In [1]: import numpy as np

In [2]: from numpy import linalg as LA

In [3]: np.set_printoptions(precision=2, suppress=True, linewidth=120, floatmode="fixed")

In [4]: K = np.load("block13.npy")

In [5]: K
Out[5]: 
array([[2, 0, 0],
       [0, 0, 0],
       [0, 0, 4]])

In [6]: np.prod(np.diag(K)), round(LA.det(K), 2)
Out[6]: (np.int64(0), np.float64(0.0))

In [7]: [int(LA.matrix_rank(LA.matrix_power(K, p))) for p in range(1, 4)]
Out[7]: [2, 2, 2]

In [8]: evals, vecs = LA.eigh(K)

In [9]: np.abs(vecs[:, -1]).round(6).argmax()
Out[9]: np.int64(2)

In [10]: np.unique(evals.round(6) + 0, return_counts=True)[1]
Out[10]: array([1, 1, 1])

In [11]: vecs.T @ K @ vecs
Out[11]: 
array([[0.00, 0.00, 0.00],
       [0.00, 2.00, 0.00],
       [0.00, 0.00, 4.00]])

In [12]: np.round(np.trace(LA.pinv(K) @ K), 2)
Out[12]: np.float64(2.0)

In [13]: np.unique(K.round(6), axis=0).shape
Out[13]: (3, 3)

In [14]: LA.lstsq(K[:-1].T, K[-1])[2]
Out[14]: np.int32(1)

In [15]: evals, vecs = LA.eigh(K)

In [16]: x0 = np.array([-2, 1, 0])

In [17]: x0 @ K @ x0
Out[17]: np.int64(8)

In [18]: vecs * np.abs(evals) @ vecs.T
Out[18]: 
array([[2.00, 0.00, 0.00],
       [0.00, 0.00, 0.00],
       [0.00, 0.00, 4.00]])

In [19]: vecs * np.maximum(evals, 0) @ vecs.T
Out[19]: 
array([[2.00, 0.00, 0.00],
       [0.00, 0.00, 0.00],
       [0.00, 0.00, 4.00]])

In [20]: LA.eigvalsh(K[1:, 1:])
Out[20]: array([0.00, 4.00])

In [21]: mat = np.load("sample7.npy")

In [22]: mat
Out[22]: 
array([[ 0.00,  1.00, -3.00, -1.00],
       [ 1.00,  0.00,  0.00,  0.00],
       [-3.00,  0.00,  0.00,  0.00],
       [-1.00,  0.00,  0.00,  0.00]])

In [23]: LA.cond(mat) > 100
Out[23]: np.True_

In [24]: [round(float(x), 2) for x in LA.svd(mat, compute_uv=False)[:3]]
Out[24]: [3.32, 3.32, 0.0]

In [25]: LA.matrix_rank(mat, rtol=0.1)
Out[25]: np.int64(2)

In [26]: np.argsort(-LA.norm(mat, axis=0).round(6), kind="stable")[:3]
Out[26]: array([0, 2, 1])

In [27]: np.unique(mat.round(6), axis=0).shape
Out[27]: (4, 4)

In [28]: rk = LA.matrix_rank(K)

In [29]: rk
Out[29]: np.int64(2)

In [30]: N = LA.svd(K)[2][rk:].T

In [31]: N.shape
Out[31]: (3, 1)

In [32]: [int(LA.matrix_rank(np.delete(K, i, axis=0))) for i in range(3)]
Out[32]: [1, 2, 1]

In [33]: N[:, 0] / N[np.abs(N[:, 0]).round(6).argmax(), 0]
Out[33]: array([0.00, 1.00, 0.00])

In [34]: N @ N.T
Out[34]: 
array([[0.00, 0.00, 0.00],
       [0.00, 1.00, 0.00],
       [0.00, 0.00, 0.00]])

In [35]: [int(LA.matrix_rank(K[:i])) for i in range(1, len(K) + 1)]
Out[35]: [1, 1, 2]

In [36]: K @ N
Out[36]: 
array([[0.00],
       [0.00],
       [0.00]])

In [37]: rk = LA.matrix_rank(mat)

In [38]: rk
Out[38]: np.int64(2)

In [39]: N = LA.svd(mat)[2][rk:].T

In [40]: np.allclose(mat @ N, 0)
Out[40]: True

In [41]: LA.matrix_rank(mat.T @ mat), LA.matrix_rank(mat @ mat.T)
Out[41]: (np.int64(2), np.int64(2))

In [42]: [int(LA.matrix_rank(np.delete(mat, i, axis=0))) for i in range(4)]
Out[42]: [1, 2, 2, 2]

In [43]: N.shape
Out[43]: (4, 2)

In [44]: hat = np.triu(np.array([[2, 3, 0, 2], [3, 3, 1, 3], [2, 0, 2, 1], [3, 2, 2, 2]]), 1) + np.eye(4)

In [45]: A2 = hat @ mat @ LA.inv(hat)

In [46]: np.round(np.poly(A2), 2) + 0
Out[46]: array([  1.00,   0.00, -11.00,   0.00,   0.00])

In [47]: LA.matrix_rank(A2)
Out[47]: np.int64(2)

In [48]: np.trace(A2), np.trace(mat)
Out[48]: (np.float64(0.0), np.float64(0.0))

In [49]: F = np.array([[4.92, 5.11, 20.04, -19.99],
    ...:     [4.98, 4.96, 19.93, -19.95],
    ...:     [3.9, 3.99, 16.09, -16.01]])

In [50]: x0 = np.array([1, -1, 3, -2])

In [51]: h = np.maximum(F @ x0, 0)

In [52]: np.maximum(F @ x0, 0) - np.maximum(-F @ x0, 0)
Out[52]: array([99.91, 99.71, 80.20])

In [53]: np.flatnonzero(h > 1e-9)
Out[53]: array([0, 1, 2])

In [54]: np.tanh(F @ x0)
Out[54]: array([1.00, 1.00, 1.00])

In [55]: u, g = F[2], F[1]

In [56]: round(float(u @ u), 2)
Out[56]: 546.34

In [57]: round(float(u @ g), 2)
Out[57]: 679.29

In [58]: pr = (u @ g) / (u @ u) * u

In [59]: np.round(g - pr, 2) + 0
Out[59]: array([ 0.13,  0.00, -0.08, -0.04])

In [60]: pr
Out[60]: array([  4.85,   4.96,  20.01, -19.91])

In [61]: round(float((g - pr) @ u), 2)
Out[61]: -0.0

In [62]: K.T @ K
Out[62]: 
array([[ 4,  0,  0],
       [ 0,  0,  0],
       [ 0,  0, 16]])

In [63]: left, sig, Vh = LA.svd(mat)

In [64]: np.argmax(sig[:-1] / (sig[1:] + 1e-6)) + 1
Out[64]: np.int64(2)

In [65]: A2 = left[:, :2] @ np.diag(sig[:2]) @ Vh[:2]

In [66]: LA.matrix_rank(A2)
Out[66]: np.int64(2)

In [67]: A2.round(2) + 0
Out[67]: 
array([[ 0.00,  1.00, -3.00, -1.00],
       [ 1.00,  0.00,  0.00,  0.00],
       [-3.00,  0.00,  0.00,  0.00],
       [-1.00,  0.00,  0.00,  0.00]])

In [68]: A = np.load("test16.npy")

In [69]: A
Out[69]: 
array([[-2,  2,  0,  0],
       [ 0,  2,  0,  0],
       [ 0,  0, -2,  2],
       [ 0,  0,  0,  2]])

In [70]: q, R = LA.qr(A)

In [71]: q.T @ q
Out[71]: 
array([[1.00, 0.00, 0.00, 0.00],
       [0.00, 1.00, 0.00, 0.00],
       [0.00, 0.00, 1.00, 0.00],
       [0.00, 0.00, 0.00, 1.00]])

In [72]: q @ R
Out[72]: 
array([[-2.00,  2.00,  0.00,  0.00],
       [ 0.00,  2.00,  0.00,  0.00],
       [ 0.00,  0.00, -2.00,  2.00],
       [ 0.00,  0.00,  0.00,  2.00]])

In [73]: q.shape, R.shape
Out[73]: ((4, 4), (4, 4))

In [74]: np.abs(np.diag(R))
Out[74]: array([2.00, 2.00, 2.00, 2.00])

In [75]: np.trace(q @ q.T)
Out[75]: np.float64(4.0)

In [76]: abs(R[0, 0]), round(LA.norm(A[:, 0]), 2)
Out[76]: (np.float64(2.0), np.float64(2.0))

In [77]: [int(LA.matrix_rank(LA.matrix_power(A, p))) for p in range(1, 5)]
Out[77]: [4, 4, 4, 4]

In [78]: A @ A
Out[78]: 
array([[4, 0, 0, 0],
       [0, 4, 0, 0],
       [0, 0, 4, 0],
       [0, 0, 0, 4]])

In [79]: evals, vecs = LA.eig(A)

In [80]: evals
Out[80]: array([-2.00,  2.00, -2.00,  2.00])

In [81]: np.sort(LA.eigvals(A.T))
Out[81]: array([-2.00, -2.00,  2.00,  2.00])

In [82]: np.sort(LA.eigvals(LA.inv(A)))
Out[82]: array([-0.50, -0.50,  0.50,  0.50])

In [83]: m1 = np.array([[0, -2], [0, -2]])

In [84]: left, sig, Vh = LA.svd(m1)

In [85]: vecs = Vh[:(sig > 1e-8).sum()]

In [86]: rng = np.random.default_rng(517)

In [87]: x0 = m1[1] + 3 * m1[0] + rng.integers(2) * np.eye(2)[1]

In [88]: x0
Out[88]: array([ 0.00, -7.00])

In [89]: np.allclose(vecs.T @ vecs @ x0, x0)
Out[89]: True

In [90]: np.diag(vecs.T @ vecs)
Out[90]: array([0.00, 1.00])

In [91]: LA.matrix_rank(np.vstack([m1, x0]))
Out[91]: np.int64(1)

In [92]: round(float(LA.norm(x0 - vecs.T @ vecs @ x0)), 2)
Out[92]: 0.0

In [93]: rk = LA.matrix_rank(m1)

In [94]: rk
Out[94]: np.int64(1)

In [95]: N = LA.svd(m1)[2][rk:].T

In [96]: np.allclose(m1 @ N, 0)
Out[96]: True

In [97]: left, sig, Vh = LA.svd(m1)

In [98]: sig
Out[98]: array([2.83, 0.00])

In [99]: np.argmax(sig[:-1] / (sig[1:] + 1e-6)) + 1
Out[99]: np.int64(1)

In [100]: A2 = left[:, :1] @ np.diag(sig[:1]) @ Vh[:1]

In [101]: np.round(np.abs(m1 - A2).max(), 2)
Out[101]: np.float64(0.0)

In [102]: np.round(LA.norm(m1 - A2) / LA.norm(m1), 2)
Out[102]: np.float64(0.0)

In [103]: LA.matrix_rank(A2)
Out[103]: np.int64(1)

In [104]: A2 = m1 + rng.integers(-2, 3, (2, 1)) @ rng.integers(-2, 3, (1, 2))

In [105]: A2
Out[105]: 
array([[-1, -2],
       [-1, -2]])

In [106]: np.abs(A2 - m1).sum(axis=1)
Out[106]: array([1, 1])

In [107]: LA.svd(A2 - m1, compute_uv=False)
Out[107]: array([1.41, 0.00])

In [108]: LA.matrix_rank(A2 - m1, tol=1e-8)
Out[108]: np.int64(1)

In [109]: blk = np.stack([m1, 5 * m1, m1[::-1]])

In [110]: LA.matrix_rank(blk)
Out[110]: array([1, 1, 1])

In [111]: blk.shape
Out[111]: (3, 2, 2)

In [112]: LA.det(blk)
Out[112]: array([0.00, 0.00, 0.00])

In [113]: feats = np.load("m.npy")

In [114]: feats
Out[114]: 
array([[ 0.00, -1.00,  0.00],
       [-1.00,  0.00,  0.00],
       [ 0.00,  0.00,  0.00]])

In [115]: np.all(LA.eigvalsh(feats) > 0)
Out[115]: np.False_

In [116]: u = np.array([-3, -1, -3])

In [117]: np.correlate(feats[0], feats[1], "full")
Out[117]: array([0.00, 0.00, 0.00, 1.00, 0.00])

In [118]: np.convolve(feats[0], u)
Out[118]: array([0.00, 3.00, 1.00, 3.00, 0.00])

In [119]: np.array([np.convolve(row, u, "same") for row in feats])
Out[119]: 
array([[3.00, 1.00, 3.00],
       [1.00, 3.00, 0.00],
       [0.00, 0.00, 0.00]])

In [120]: data = np.array([[3.63, 0.09, 2.15],
     ...:     [-1.8, 1.99, 3.94],
     ...:     [1.81, 2.09, 0.16],
     ...:     [0.47, -3.13, 1.85]])

In [121]: data
Out[121]: 
array([[ 3.63,  0.09,  2.15],
       [-1.80,  1.99,  3.94],
       [ 1.81,  2.09,  0.16],
       [ 0.47, -3.13,  1.85]])

In [122]: A2 = np.c_[data[:, :2] @ np.array([[-9, 2], [-6, 3]]), np.array([-3, 6, 0, 7])]

In [123]: A2
Out[123]: 
array([[-33.21,   7.53,  -3.00],
       [  4.26,   2.37,   6.00],
       [-28.83,   9.89,   0.00],
       [ 14.55,  -8.45,   7.00]])

In [124]: LA.matrix_rank(A2)
Out[124]: np.int64(3)

In [125]: LA.norm(LA.qr(data)[0].T @ A2, axis=0) ** 2 / ((A2 ** 2).sum(axis=0) + 1e-12)
Out[125]: array([1.00, 1.00, 0.77])

In [126]: x0 = np.array([0, 1, 1])

In [127]: y = data @ x0

In [128]: np.round(LA.pinv(data) @ data, 2) + 0
Out[128]: 
array([[1.00, 0.00, 0.00],
       [0.00, 1.00, 0.00],
       [0.00, 0.00, 1.00]])

In [129]: y = y + 0.05 * rng.normal(size=4)

In [130]: y
Out[130]: array([ 2.22,  5.91,  2.16, -1.29])

In [131]: b, *_ = LA.lstsq(data, y)

In [132]: [round(float(LA.norm(LA.solve(data.T @ data + lam * np.eye(3), data.T @ y))), 2) for lam in (0, 1, 10, 100)]
Out[132]: [1.4, 1.34, 0.98, 0.27]

In [133]: round(float(LA.norm(y - data @ b)), 2)
Out[133]: 0.06

In [134]: b.round()
Out[134]: array([-0.00,  1.00,  1.00])

In [135]: np.round(data.T @ (y - data @ b), 2) + 0
Out[135]: array([0.00, 0.00, 0.00])
